In [1]: import numpy as np

In [2]: from numpy import linalg as LA

In [3]: np.set_printoptions(precision=2, suppress=True, linewidth=100, legacy="1.25")

In [4]: B = np.array([[1, 1], [1, -1]])

In [5]: rng = np.random.default_rng(287)

In [6]: E = np.kron(B, np.kron(B, B))[rng.permutation(8)][:11]

In [7]: E
Out[7]: 
array([[ 1, -1,  1, -1, -1,  1, -1,  1],
       [ 1,  1, -1, -1,  1,  1, -1, -1],
       [ 1, -1, -1,  1, -1,  1,  1, -1],
       [ 1, -1,  1, -1,  1, -1,  1, -1],
       [ 1,  1, -1, -1, -1, -1,  1,  1],
       [ 1, -1, -1,  1,  1, -1, -1,  1],
       [ 1,  1,  1,  1,  1,  1,  1,  1],
       [ 1,  1,  1,  1, -1, -1, -1, -1]])

In [8]: B = np.array([[-6, 7],
   ...:     [0, -8],
   ...:     [9, -9],
   ...:     [2, -8],
   ...:     [1, -7],
   ...:     [-2, -3],
   ...:     [8, -8],
   ...:     [-4, -7]])

In [9]: np.einsum("ik,kj->ij", E, B)
Out[9]: 
array([[-14,  19],
       [-22,  21],
       [ -4,  19],
       [ 16,   9],
       [-12,  11],
       [-22,  13],
       [  8, -43],
       [  2,   7]])

In [10]: LA.matrix_rank(np.vstack([E, B.T]))
Out[10]: 8

In [11]: LA.matrix_rank(E @ B)
Out[11]: 2

In [12]: np.abs(E).max()
Out[12]: 1

In [13]: E[8]
Traceback (most recent call last):
  Cell In[13], line 1
    E[8]
IndexError: index 8 is out of bounds for axis 0 with size 8


In [14]: round(float(LA.norm(E)), 2)
Out[14]: 8.0

In [15]: E.shape
Out[15]: (8, 8)

In [16]: print(np.count_nonzero(E))
64

In [17]: E.mean(axis=0)
Out[17]: array([1., 0., 0., 0., 0., 0., 0., 0.])

In [18]: print(E.sum(axis=0))
[8 0 0 0 0 0 0 0]

In [19]: E[:, 8]
Traceback (most recent call last):
  Cell In[19], line 1
    E[:, 8]
IndexError: index 8 is out of bounds for axis 1 with size 8


In [20]: x = np.array([3, -5, 3, -5, 0, 2, -4, 2])

In [21]: target = E @ x

In [22]: target
Out[22]: array([24,  4, -4,  8, -4,  4, -4, -4])

In [23]: print(LA.solve(E, -3 * target))
[-9. 15. -9. 15. -0. -6. 12. -6.]

In [24]: LA.solve(E, target + E[:, 1])
Out[24]: array([ 3., -4.,  3., -5., -0.,  2., -4.,  2.])

In [25]: m1 = np.array([[0, 0, 0, 1, 0, 0],
    ...:     [0, 0, 0, 1, 0, 0],
    ...:     [0, 0, 0, 0, 1, 1],
    ...:     [1, 1, 0, 0, 0, 0],
    ...:     [0, 0, 1, 0, 0, 1],
    ...:     [0, 0, 1, 0, 1, 0]])

In [26]: ev, evecs = LA.eigh(m1)

In [27]: x = np.array([0, 2, 0, -5, -1, -1])

In [28]: print(round(float(x @ m1 @ x / (x @ x)), 2), round(float(ev[0]), 2), np.round(ev[-1], 2))
-0.58 -1.41 2.0

In [29]: np.argsort(-LA.norm(m1, axis=0).round(6), kind="stable")[:3]
Out[29]: array([2, 3, 4])

In [30]: ev, evecs = LA.eigh(m1)

In [31]: np.round(evecs.T @ m1 @ evecs, 2) + 0
Out[31]: 
array([[-1.41,  0.  ,  0.  ,  0.  ,  0.  ,  0.  ],
       [ 0.  , -1.  ,  0.  ,  0.  ,  0.  ,  0.  ],
       [ 0.  ,  0.  , -1.  ,  0.  ,  0.  ,  0.  ],
       [ 0.  ,  0.  ,  0.  ,  0.  ,  0.  ,  0.  ],
       [ 0.  ,  0.  ,  0.  ,  0.  ,  1.41,  0.  ],
       [ 0.  ,  0.  ,  0.  ,  0.  ,  0.  ,  2.  ]])

In [32]: ev.sum(), np.trace(m1)
Out[32]: (0.0, 0)

In [33]: np.unique(ev.round(6) + 0, return_counts=True)[1]
Out[33]: array([1, 2, 1, 1, 1])

In [34]: LA.svd(m1, compute_uv=False)
Out[34]: array([2.  , 1.41, 1.41, 1.  , 1.  , 0.  ])

In [35]: print(LA.eigvalsh(m1 @ m1))
[0. 1. 1. 2. 2. 4.]

In [36]: (ev > 1e-8).sum(), (ev < -1e-8).sum()
Out[36]: (2, 3)

In [37]: np.round(evecs.T @ evecs, 2) + 0
Out[37]: 
array([[1., 0., 0., 0., 0., 0.],
       [0., 1., 0., 0., 0., 0.],
       [0., 0., 1., 0., 0., 0.],
       [0., 0., 0., 1., 0., 0.],
       [0., 0., 0., 0., 1., 0.],
       [0., 0., 0., 0., 0., 1.]])

In [38]: LA.eigvalsh(m1 + 3 * np.eye(6))
Out[38]: array([1.59, 2.  , 2.  , 3.  , 4.41, 5.  ])

In [39]: np.round(evecs @ np.diag(ev) @ evecs.T, 2) + 0
Out[39]: 
array([[0., 0., 0., 1., 0., 0.],
       [0., 0., 0., 1., 0., 0.],
       [0., 0., 0., 0., 1., 1.],
       [1., 1., 0., 0., 0., 0.],
       [0., 0., 1., 0., 0., 1.],
       [0., 0., 1., 0., 1., 0.]])

In [40]: np.abs(evecs[:, -1]).round(6).argmax()
Out[40]: 2

In [41]: np.abs(evecs[:, -1])
Out[41]: array([0.  , 0.  , 0.58, 0.  , 0.58, 0.58])
